>>> import numpy as np
>>> np.set_printoptions(precision=2, suppress=True, linewidth=100)
>>> feats = np.load("data.npy")
>>> print(feats)
[[ 1.2   0.9   3.72]
 [-0.3   0.2   0.95]
 [ 0.4  -0.4  -1.59]
 [-1.3   1.9   7.69]
 [-0.2   1.    4.02]
 [-0.4   0.5   2.08]
 [-0.3  -0.7  -2.81]
 [ 1.2   0.    0.13]
 [-0.3  -0.6  -2.41]
 [ 0.5  -1.2  -4.97]
 [-2.    1.8   7.28]
 [ 0.    0.1   0.52]
 [-0.6   1.7   6.74]
 [-0.7   1.7   6.91]
 [ 0.5   0.6   2.39]
 [ 0.4   0.9   3.56]
 [-0.5   0.3   1.07]
 [-0.1  -1.4  -5.67]
 [-0.3   0.7   2.74]
 [ 2.1  -0.4  -1.57]
 [ 0.7  -0.7  -2.78]
 [ 0.8  -0.7  -2.85]
 [-0.6  -0.7  -2.54]
 [ 0.6   1.2   4.8 ]
 [ 0.4   2.8  11.02]
 [ 1.4   2.3   9.39]
 [-0.6  -0.4  -1.52]
 [-0.3  -1.4  -5.52]
 [ 1.1  -1.1  -4.27]
 [-0.6  -0.5  -2.03]
 [ 0.6   0.3   1.3 ]
 [ 0.8   0.1   0.34]
 [-1.4  -0.1  -0.38]]
>>> # column 2 dominates
>>> W2 = feats[[3, 1]].astype(float)
>>> for _ in range(4):
...     idx = np.linalg.norm(feats[:, None] - W2, axis=-1).argmin(axis=1)
...     W2 = np.array([feats[idx == j].mean(axis=0) for j in range(2)])
... 
>>> print(idx)
[0 1 1 0 0 1 1 1 1 1 0 1 0 0 0 0 1 1 0 1 1 1 1 0 0 0 1 1 1 1 1 1 1]
>>> print(W2)
[[-0.05  1.46  5.86]
 [ 0.13 -0.42 -1.64]]
>>> print(np.bincount(idx))
[12 21]
>>> print(np.abs(W2[1] - W2[0]).argmax())
2
>>> print(W2[1] - W2[0])
[ 0.18 -1.88 -7.5 ]
>>> E = np.load("layer18.npy")
>>> print(E)
[[ 1 -2  4 -8]
 [ 1 -1  1 -1]
 [ 1  0  0  0]]
>>> out = E[0, 0] * E[1:] - np.outer(E[1:, 0], E[0])
>>> print(out)
[[ 0  1 -3  7]
 [ 0  2 -4  8]]
>>> print(E[:, 0] / E[0, 0])
[1. 1. 1.]
>>> print(np.linalg.matrix_rank(out), np.linalg.matrix_rank(E))
2 3
>>> blk = np.stack([out, 4 * out, out[::-1]])
>>> print((blk @ out.T).shape)
(3, 2, 2)
>>> print(np.einsum("bij,cij->bc", blk, blk))
[[ 143  572  140]
 [ 572 2288  560]
 [ 140  560  143]]
>>> print(np.linalg.matrix_rank(blk.reshape(3, -1)))
2
>>> print(blk.sum(axis=0))
[[  0   7 -19  43]
 [  0  11 -23  47]]
>>> print(blk.shape)
(3, 2, 4)
>>> mat = np.load("test16.npy")
>>> print(mat)
[[ -0.64  -5.03  -4.2    0.34  -0.91   1.94  -8.56]
 [  2.93  -8.37  11.19  -0.46  -3.17  -1.65 -13.46]
 [ -0.04   0.07   0.46  -0.59  -0.56  -0.45  -7.48]
 [  0.36  -0.53  -3.63  -2.88   0.37  -2.39   5.04]
 [  2.93  -5.88  -0.83   0.41  -2.9    0.27  -7.87]
 [  2.6   -7.21   4.38  -0.39   1.14   6.43   5.47]
 [ -1.55   2.55  -2.02  -1.14  -0.82   0.96   2.57]
 [ -0.55  -6.26  -2.9    0.6   -0.71  -2.    14.71]
 [  1.08 -14.73   6.15  -1.86   0.61  -4.18   0.17]
 [ -0.44  12.23   4.08   1.18   3.18   0.93 -11.58]
 [  1.42  11.21   1.44  -1.01  -2.87   2.19   1.78]
 [  0.65  -2.21   1.47  -0.33   1.    -6.66  18.47]
 [  0.76   8.25   5.17  -0.17  -2.76   1.5   -8.44]
 [  0.63   0.5   -5.89  -0.38   4.82   4.05   7.93]
 [  0.87  -0.5    0.67   4.03   2.66  -1.67  22.62]
 [ -0.47  -1.26   1.74  -1.1   -3.25   0.62  -2.7 ]
 [  0.88   3.41  -1.85  -0.92  -2.9    2.39   6.56]
 [  2.21  -4.58   3.64  -1.55  -1.19   5.48  -1.21]
 [ -1.23  -6.03   8.4   -1.1   -0.2   -5.89  35.12]
 [ -0.96  -7.96  -8.63   0.29   0.82  -4.99   3.55]
 [ -1.11  -1.33  -4.79  -1.4    1.18  -6.75  -0.66]
 [ -2.25  -1.99  -1.35   2.04  -4.42  -0.21   2.01]
 [  1.01  -7.29  -2.69   0.92  -0.9   -4.69  -6.48]
 [  1.54  -4.85   1.49  -0.52   3.42   2.3   19.83]]
>>> out = np.c_[mat[:, :3] @ np.array([[6, -9, 9], [3, -8, -4], [3, 3, 6]]), np.array([7, 2, 8, 4, -3, -1, 9, -9, 3, -7, -3, -8, 9, 8, 0, -4, -8, -8, 6, 5, -5, 3, -4, 7])]
>>> print(out)
[[-31.53  33.4  -10.84   7.  ]
 [ 26.04  74.16 126.99   2.  ]
 [  1.35   1.18   2.12   8.  ]
 [-10.32  -9.89 -16.42   4.  ]
 [ -2.55  18.18  44.91  -3.  ]
 [  7.11  47.42  78.52  -1.  ]
 [ -7.71 -12.51 -36.27   9.  ]
 [-30.78  46.33   2.69  -9.  ]
 [-19.26 126.57 105.54   3.  ]
 [ 46.29 -81.64 -28.4   -7.  ]
 [ 46.47 -98.14 -23.42  -3.  ]
 [  1.68  16.24  23.51  -8.  ]
 [ 44.82 -57.33   4.86   9.  ]
 [-12.39 -27.34 -31.67   8.  ]
 [  5.73  -1.82  13.85   0.  ]
 [ -1.38  19.53  11.25  -4.  ]
 [  9.96 -40.75 -16.82  -8.  ]
 [ 10.44  27.67  60.05  -8.  ]
 [ -0.27  84.51  63.45   6.  ]
 [-55.53  46.43 -28.58   5.  ]
 [-25.02   6.26 -33.41  -5.  ]
 [-23.52  32.12 -20.39   3.  ]
 [-23.88  41.16  22.11  -4.  ]
 [ -0.84  29.41  42.2    7.  ]]
>>> print(np.linalg.matrix_rank(out))
4
